In [1]: import numpy as np

In [2]: np.set_printoptions(suppress=True, linewidth=160)

In [3]: rng = np.random.default_rng(95)

In [4]: feats = np.array([[3, 1, 1, 8, 6, 8, 9, 5],
   ...:     [0, 1, 3, 1, 3, 9, 5, 7],
   ...:     [1, 0, 0, 9, 0, 4, 5, 3],
   ...:     [4, 3, 2, 2, 2, 3, 0, 4],
   ...:     [1, 6, 8, 1, 9, 2, 1, 4],
   ...:     [9, 6, 9, 5, 1, 4, 4, 9],
   ...:     [1, 1, 3, 4, 8, 0, 3, 7],
   ...:     [8, 2, 8, 9, 8, 0, 0, 5],
   ...:     [9, 0, 8, 8, 2, 2, 9, 4]]) * (rng.random((9, 8)) < 0.3)

In [5]: print(feats)
[[0 0 1 0 0 0 9 0]
 [0 0 3 0 3 0 0 0]
 [0 0 0 0 0 4 5 0]
 [0 0 0 0 0 0 0 0]
 [0 0 0 0 0 0 0 4]
 [0 0 0 0 1 0 4 0]
 [0 0 3 4 0 0 0 7]
 [0 0 0 0 8 0 0 0]
 [0 0 0 0 0 0 0 0]]

In [6]: vec = np.array([0, -1, -3, 1, -2, 3, -2, -3])

In [7]: print(feats @ np.ones(8))
[10.  6.  9.  0.  4.  5. 14.  8.  0.]

In [8]: print(feats * vec)
[[  0   0  -3   0   0   0 -18   0]
 [  0   0  -9   0  -6   0   0   0]
 [  0   0   0   0   0  12 -10   0]
 [  0   0   0   0   0   0   0   0]
 [  0   0   0   0   0   0   0 -12]
 [  0   0   0   0  -2   0  -8   0]
 [  0   0  -9   4   0   0   0 -21]
 [  0   0   0   0 -16   0   0   0]
 [  0   0   0   0   0   0   0   0]]

In [9]: print(np.sign((feats @ vec).round(6)))
[-1 -1  1  0 -1 -1 -1 -1  0]

In [10]: print(feats @ (2 * vec))
[-42 -30   4   0 -24 -20 -52 -32   0]

In [11]: print((feats @ vec).argmax())
2

In [12]: Uu, sigma, Vt = np.linalg.svd(feats)

In [13]: vecs = Vt[:(sigma > 1e-8).sum()]

In [14]: vec = feats[0] + -1 * feats[8] + rng.integers(2) * np.eye(8)[3]

In [15]: print(vec)
[0. 0. 1. 1. 0. 0. 9. 0.]

In [16]: print(np.round(np.diag(vecs.T @ vecs), 2) + 0)
[0. 0. 1. 1. 1. 1. 1. 1.]

In [17]: print(round(float(np.linalg.norm(vec - vecs.T @ vecs @ vec)), 2))
0.0

In [18]: print(round(np.linalg.norm(feats, 2) / np.linalg.norm(feats), 2))
0.64

In [19]: print(np.linalg.cond(feats) > 100)
True

In [20]: print([round(float(x), 2) for x in np.linalg.svd(feats, compute_uv=False)[:3]])
[11.27, 9.31, 8.6]

In [21]: print(np.linalg.matrix_rank(feats, rtol=0.1))
6

In [22]: data = np.array([[6, 4, 6, 6, 2, 0, 2, 4, 2],
    ...:     [3, 2, 3, 3, 1, 0, 1, 2, 1],
    ...:     [6, 4, 6, 6, 2, 0, 2, 4, 2],
    ...:     [6, 4, 6, 6, 2, 0, 2, 4, 2],
    ...:     [0, 0, 0, 0, 0, 0, 0, 0, 0],
    ...:     [0, 0, 0, 0, 0, 0, 0, 0, 0]])

In [23]: print(np.linalg.lstsq(data[:-1].T, data[-1])[2])
1

In [24]: print(np.round(data @ np.linalg.pinv(data) @ data, 2))
[[6. 4. 6. 6. 2. 0. 2. 4. 2.]
 [3. 2. 3. 3. 1. 0. 1. 2. 1.]
 [6. 4. 6. 6. 2. 0. 2. 4. 2.]
 [6. 4. 6. 6. 2. 0. 2. 4. 2.]
 [0. 0. 0. 0. 0. 0. 0. 0. 0.]
 [0. 0. 0. 0. 0. 0. 0. 0. 0.]]

In [25]: print(np.unique(data.round(6), axis=0).shape)
(3, 9)
